% python3 -q
>>> import numpy as np
>>> from numpy import linalg as LA
>>> np.set_printoptions(precision=2, suppress=True, linewidth=160)
>>> rnd = lambda a: np.round(a, 2) + 0
>>> W0 = np.load("w.npy")
>>> W0
array([[0, 0, 0, 0, 0, 0, 1, 0, 0],
       [0, 0, 0, 1, 0, 0, 0, 0, 0],
       [0, 0, 0, 0, 1, 0, 0, 0, 0],
       [0, 0, 0, 0, 0, 0, 0, 0, 1],
       [0, 0, 0, 0, 0, 1, 0, 0, 0],
       [0, 0, 0, 0, 0, 0, 0, 1, 0],
       [1, 0, 0, 0, 0, 0, 0, 0, 0],
       [0, 1, 0, 0, 0, 0, 0, 0, 0],
       [0, 0, 1, 0, 0, 0, 0, 0, 0]])
>>> # row-stochastic, so 1 is an eigenvalue
>>> W0.sum(axis=1)
array([1, 1, 1, 1, 1, 1, 1, 1, 1])
>>> LA.matrix_power(W0, 2)
array([[1, 0, 0, 0, 0, 0, 0, 0, 0],
       [0, 0, 0, 0, 0, 0, 0, 0, 1],
       [0, 0, 0, 0, 0, 1, 0, 0, 0],
       [0, 0, 1, 0, 0, 0, 0, 0, 0],
       [0, 0, 0, 0, 0, 0, 0, 1, 0],
       [0, 1, 0, 0, 0, 0, 0, 0, 0],
       [0, 0, 0, 0, 0, 0, 1, 0, 0],
       [0, 0, 0, 1, 0, 0, 0, 0, 0],
       [0, 0, 0, 0, 1, 0, 0, 0, 0]])
>>> W0 @ np.ones(9)
array([1., 1., 1., 1., 1., 1., 1., 1., 1.])
>>> p = np.eye(9)[8]
>>> for _ in range(3):
...     p = p @ W0
...     print(p.round(2))
... 
[0. 0. 1. 0. 0. 0. 0. 0. 0.]
[0. 0. 0. 0. 1. 0. 0. 0. 0.]
[0. 0. 0. 0. 0. 1. 0. 0. 0.]
>>> (LA.matrix_power((W0 != 0) + (W0.T != 0) + np.eye(9), 9) > 0).astype(int)
array([[1, 0, 0, 0, 0, 0, 1, 0, 0],
       [0, 1, 1, 1, 1, 1, 0, 1, 1],
       [0, 1, 1, 1, 1, 1, 0, 1, 1],
       [0, 1, 1, 1, 1, 1, 0, 1, 1],
       [0, 1, 1, 1, 1, 1, 0, 1, 1],
       [0, 1, 1, 1, 1, 1, 0, 1, 1],
       [1, 0, 0, 0, 0, 0, 1, 0, 0],
       [0, 1, 1, 1, 1, 1, 0, 1, 1],
       [0, 1, 1, 1, 1, 1, 0, 1, 1]])
>>> rnd(np.sort(LA.eigvals(W0).real))
array([-1.  , -0.9 , -0.9 , -0.22, -0.22,  0.62,  0.62,  1.  ,  1.  ])
>>> rng = np.random.default_rng(5258)
>>> m1 = rng.normal(size=(30, 5))
>>> m1 = 3 * m1 / LA.norm(m1, axis=1, keepdims=True)
>>> rnd(m1)
array([[ 2.59, -1.45,  0.35, -0.25, -0.07],
       [ 0.47,  1.54, -0.38,  1.94, -1.59],
       [-2.75, -0.1 ,  0.71, -0.63,  0.73],
       [-0.17,  0.42, -1.7 , -2.09, -1.24],
       [ 2.  ,  0.77,  0.65,  1.29,  1.53],
       [-1.29, -0.71,  1.39,  0.43,  2.17],
       [-1.93,  0.92, -0.78,  0.91,  1.73],
       [-0.08, -1.39, -1.99,  0.02, -1.76],
       [-0.67,  1.36,  1.91, -1.29,  1.18],
       [ 0.13,  1.81, -1.82, -0.58,  1.43],
       [ 1.83,  0.51, -1.44,  1.33,  1.24],
       [-0.44, -1.96, -0.21, -0.61,  2.13],
       [ 2.86,  0.74, -0.19, -0.49,  0.  ],
       [ 1.88,  0.7 ,  0.07,  0.42, -2.19],
       [ 1.25, -0.78, -2.16, -1.17,  0.9 ],
       [ 1.4 ,  1.37,  0.23,  2.24, -0.28],
       [-0.28,  0.59,  1.07,  2.67, -0.55],
       [-1.09, -0.05,  2.43, -0.76,  1.15],
       [-1.79, -0.33,  1.62, -1.75, -0.12],
       [ 0.65, -0.05,  2.8 ,  0.29,  0.82],
       [-0.46,  0.59,  2.64, -0.93, -0.77],
       [ 0.11, -0.16,  0.67, -0.63,  2.85],
       [ 1.97, -0.22, -0.75, -1.37,  1.63],
       [ 1.25, -2.01, -0.25, -1.25,  1.33],
       [-0.24, -0.31, -0.28, -2.34,  1.81],
       [ 0.75,  0.52,  2.06,  1.95, -0.36],
       [-0.79, -1.59,  0.72, -2.27, -0.43],
       [-1.43, -0.43, -1.94,  1.73,  0.14],
       [-0.55,  1.44, -0.68,  2.34, -0.83],
       [-1.37, -0.66, -0.58, -2.47,  0.5 ]])
>>> theta = np.radians(90)
>>> r_ = np.eye(5)
>>> r_[0, 0] = r_[3, 3] = np.cos(theta)
>>> r_[0, 3], r_[3, 0] = -np.sin(theta), np.sin(theta)
>>> rnd(r_)
array([[ 0.,  0.,  0., -1.,  0.],
       [ 0.,  1.,  0.,  0.,  0.],
       [ 0.,  0.,  1.,  0.,  0.],
       [ 1.,  0.,  0.,  0.,  0.],
       [ 0.,  0.,  0.,  0.,  1.]])
>>> A2 = m1 @ r_.T
>>> rnd(LA.det(r_)), np.trace(r_)
(np.float64(1.0), np.float64(3.0))
>>> rnd(np.abs(A2 - m1).max(axis=0))
array([3.84, 0.  , 0.  , 3.35, 0.  ])
>>> rnd(A2)
array([[ 0.25, -1.45,  0.35,  2.59, -0.07],
       [-1.94,  1.54, -0.38,  0.47, -1.59],
       [ 0.63, -0.1 ,  0.71, -2.75,  0.73],
       [ 2.09,  0.42, -1.7 , -0.17, -1.24],
       [-1.29,  0.77,  0.65,  2.  ,  1.53],
       [-0.43, -0.71,  1.39, -1.29,  2.17],
       [-0.91,  0.92, -0.78, -1.93,  1.73],
       [-0.02, -1.39, -1.99, -0.08, -1.76],
       [ 1.29,  1.36,  1.91, -0.67,  1.18],
       [ 0.58,  1.81, -1.82,  0.13,  1.43],
       [-1.33,  0.51, -1.44,  1.83,  1.24],
       [ 0.61, -1.96, -0.21, -0.44,  2.13],
       [ 0.49,  0.74, -0.19,  2.86,  0.  ],
       [-0.42,  0.7 ,  0.07,  1.88, -2.19],
       [ 1.17, -0.78, -2.16,  1.25,  0.9 ],
       [-2.24,  1.37,  0.23,  1.4 , -0.28],
       [-2.67,  0.59,  1.07, -0.28, -0.55],
       [ 0.76, -0.05,  2.43, -1.09,  1.15],
       [ 1.75, -0.33,  1.62, -1.79, -0.12],
       [-0.29, -0.05,  2.8 ,  0.65,  0.82],
       [ 0.93,  0.59,  2.64, -0.46, -0.77],
       [ 0.63, -0.16,  0.67,  0.11,  2.85],
       [ 1.37, -0.22, -0.75,  1.97,  1.63],
       [ 1.25, -2.01, -0.25,  1.25,  1.33],
       [ 2.34, -0.31, -0.28, -0.24,  1.81],
       [-1.95,  0.52,  2.06,  0.75, -0.36],
       [ 2.27, -1.59,  0.72, -0.79, -0.43],
       [-1.73, -0.43, -1.94, -1.43,  0.14],
       [-2.34,  1.44, -0.68, -0.55, -0.83],
       [ 2.47, -0.66, -0.58, -1.37,  0.5 ]])
